$ ipython --no-banner

In [1]: import numpy as np

In [2]: from numpy import linalg as LA

In [3]: np.set_printoptions(precision=2, suppress=True, linewidth=200)

In [4]: s = 20 * 0.2 ** np.arange(4)

In [5]: rng = np.random.default_rng(59)

In [6]: F = rng.normal(size=(11, 4)) * rng.permutation(s)

In [7]: F
Out[7]: 
array([[ -4.03,   0.26,  38.43,  -0.01],
       [ -3.75,  -0.09,  -1.89,  -0.87],
       [  8.66,   0.04,  20.32,   0.44],
       [  4.41,   0.01, -13.76,   1.05],
       [ -2.08,  -0.14,  21.41,  -0.77],
       [ -4.36,   0.25,  10.97,  -0.35],
       [ -2.16,  -0.22,  22.76,   0.23],
       [  3.86,   0.2 , -10.37,   1.02],
       [  1.68,   0.09, -31.2 ,   0.55],
       [ -1.17,  -0.09,   0.94,  -0.38],
       [ -1.26,  -0.12, -13.03,   0.02]])

In [8]: # column 2 is much longer than the rest

In [9]: x0 = np.array([-5, 0, 1, 4])

In [10]: F @ (2 * x0)
Out[10]: array([117.04,  26.7 , -42.46, -63.17,  57.45,  62.79,  68.88, -51.2 , -74.86,  10.47, -13.36])

In [11]: x0 @ F
---------------------------------------------------------------------------
ValueError                                Traceback (most recent call last)
Cell In[11], line 1
----> 1 x0 @ F

ValueError: matmul: Input operand 1 has a mismatch in its core dimension 0, with gufunc signature (n?,k),(k,m?)->(n?,m?) (size 11 is different from 4)

In [12]: (F @ x0).argmax()
Out[12]: np.int64(0)

In [13]: F @ np.eye(4)[2]
Out[13]: array([ 38.43,  -1.89,  20.32, -13.76,  21.41,  10.97,  22.76, -10.37, -31.2 ,   0.94, -13.03])

In [14]: dist = LA.norm(F[:, None] - F[None], axis=-1)

In [15]: dist.mean(axis=1).argmax()
Out[15]: np.int64(8)

In [16]: dist.shape
Out[16]: (11, 11)

In [17]: LA.norm(F - F.mean(axis=0), axis=1)
Out[17]: array([34.62,  7.09, 18.44, 18.38, 17.5 ,  8.18, 18.83, 14.97, 35.3 ,  3.35, 17.13])

In [18]: dist[0].round(6).argsort(kind="stable")[:4]
Out[18]: array([0, 6, 4, 2])

In [19]: q, V = LA.qr(F[:, :1])[0], LA.qr(F[:, 1:])[0]

In [20]: s = LA.svd(q.T @ V, compute_uv=False)

In [21]: np.degrees(np.arccos(s.clip(0, 1)))
Out[21]: array([42.41])

In [22]: (s > 0.9).sum()
Out[22]: np.int64(0)

In [23]: Xs = (F - F.mean(axis=0)) / F.std(axis=0)

In [24]: np.argwhere(np.abs(Xs) > 2)
Out[24]: array([[2, 0]])

In [25]: c = LA.lstsq(np.delete(Xs, 2, axis=1), Xs[:, 2])[0]

In [26]: np.abs(c).argmax()
Out[26]: np.int64(2)

In [27]: round(float(1 - np.var(Xs[:, 2] - np.delete(Xs, 2, axis=1) @ c)), 2)
Out[27]: 0.18

In [28]: E = np.loadtxt("data.csv", delimiter=",")

In [29]: E
Out[29]: 
array([[0.33, 0.  , 0.  , 0.33, 0.33],
       [0.33, 0.67, 0.  , 0.  , 0.  ],
       [0.  , 0.  , 0.5 , 0.  , 0.5 ],
       [0.33, 0.33, 0.  , 0.33, 0.  ],
       [0.  , 0.  , 0.5 , 0.  , 0.5 ]])

In [30]: u, g = E[1], E[3]

In [31]: round(u @ g, 2)
Out[31]: np.float64(0.33)

In [32]: np.round(u @ u, 2)
Out[32]: np.float64(0.56)

In [33]: p = (u @ g) / (u @ u) * u

In [34]: round(float((g - p) @ u), 2)
Out[34]: 0.0

In [35]: np.outer(u, g)
Out[35]: 
array([[0.11, 0.11, 0.  , 0.11, 0.  ],
       [0.22, 0.22, 0.  , 0.22, 0.  ],
       [0.  , 0.  , 0.  , 0.  , 0.  ],
       [0.  , 0.  , 0.  , 0.  , 0.  ],
       [0.  , 0.  , 0.  , 0.  , 0.  ]])

In [36]: round(float(LA.norm(u + g) ** 2 + LA.norm(u - g) ** 2), 2)
Out[36]: 1.78

In [37]: LA.matrix_rank(np.outer(u, g))
Out[37]: np.int64(1)

In [38]: g - p
Out[38]: array([ 0.13, -0.07,  0.  ,  0.33,  0.  ])

In [39]: E @ np.ones(5)
Out[39]: array([1., 1., 1., 1., 1.])

In [40]: p = np.eye(5)[3]

In [41]: for _ in range(4):
    ...:     p = p @ E
    ...:     print(p.round(2))
    ...: 
[0.33 0.33 0.   0.33 0.  ]
[0.33 0.33 0.   0.22 0.11]
[0.3  0.3  0.06 0.19 0.17]
[0.26 0.26 0.11 0.16 0.21]

In [42]: feats = np.cumsum(np.array([[-1, -2, 0],
    ...:     [0, -6, 4],
    ...:     [8, 6, -6],
    ...:     [-7, 7, -9],
    ...:     [1, -8, 6],
    ...:     [3, 4, 8],
    ...:     [-9, 3, -9],
    ...:     [-8, 8, -3],
    ...:     [1, 7, 0],
    ...:     [-7, -6, -8],
    ...:     [-2, -4, 4],
    ...:     [-1, -5, 6],
    ...:     [-8, -7, 8],
    ...:     [9, -8, -7],
    ...:     [-7, 1, 5],
    ...:     [-5, -5, 7],
    ...:     [5, 5, -2],
    ...:     [8, -5, 5],
    ...:     [-5, -7, 6],
    ...:     [-4, 8, -6],
    ...:     [-1, 7, 9],
    ...:     [-5, 6, 4],
    ...:     [-2, -5, -5],
    ...:     [7, 1, 0],
    ...:     [5, 2, 5]]), axis=0)

In [43]: feats
Out[43]: 
array([[ -1,  -2,   0],
       [ -1,  -8,   4],
       [  7,  -2,  -2],
       [  0,   5, -11],
       [  1,  -3,  -5],
       [  4,   1,   3],
       [ -5,   4,  -6],
       [-13,  12,  -9],
       [-12,  19,  -9],
       [-19,  13, -17],
       [-21,   9, -13],
       [-22,   4,  -7],
       [-30,  -3,   1],
       [-21, -11,  -6],
       [-28, -10,  -1],
       [-33, -15,   6],
       [-28, -10,   4],
       [-20, -15,   9],
       [-25, -22,  15],
       [-29, -14,   9],
       [-30,  -7,  18],
       [-35,  -1,  22],
       [-37,  -6,  17],
       [-30,  -5,  17],
       [-25,  -3,  22]])

In [44]: dist = LA.norm(feats[:, None] - feats[None], axis=-1)

In [45]: np.flatnonzero(dist[0] < dist.mean() / 2)
Out[45]: array([0, 1, 2, 4, 5, 6])

In [46]: (dist + 1e9 * np.eye(25)).round(6).argmin(axis=1)
Out[46]: array([ 4,  0,  5,  6,  0,  0,  3,  8,  7, 10,  9, 10, 14, 14, 16, 19, 14, 19, 17, 15, 23, 22, 23, 20, 23])

In [47]: dist[:5, :5]
Out[47]: 
array([[ 0.  ,  7.21,  8.25, 13.08,  5.48],
       [ 7.21,  0.  , 11.66, 19.87, 10.49],
       [ 8.25, 11.66,  0.  , 13.38,  6.78],
       [13.08, 19.87, 13.38,  0.  , 10.05],
       [ 5.48, 10.49,  6.78, 10.05,  0.  ]])

In [48]: LA.matrix_rank(dist ** 2)
Out[48]: np.int64(5)
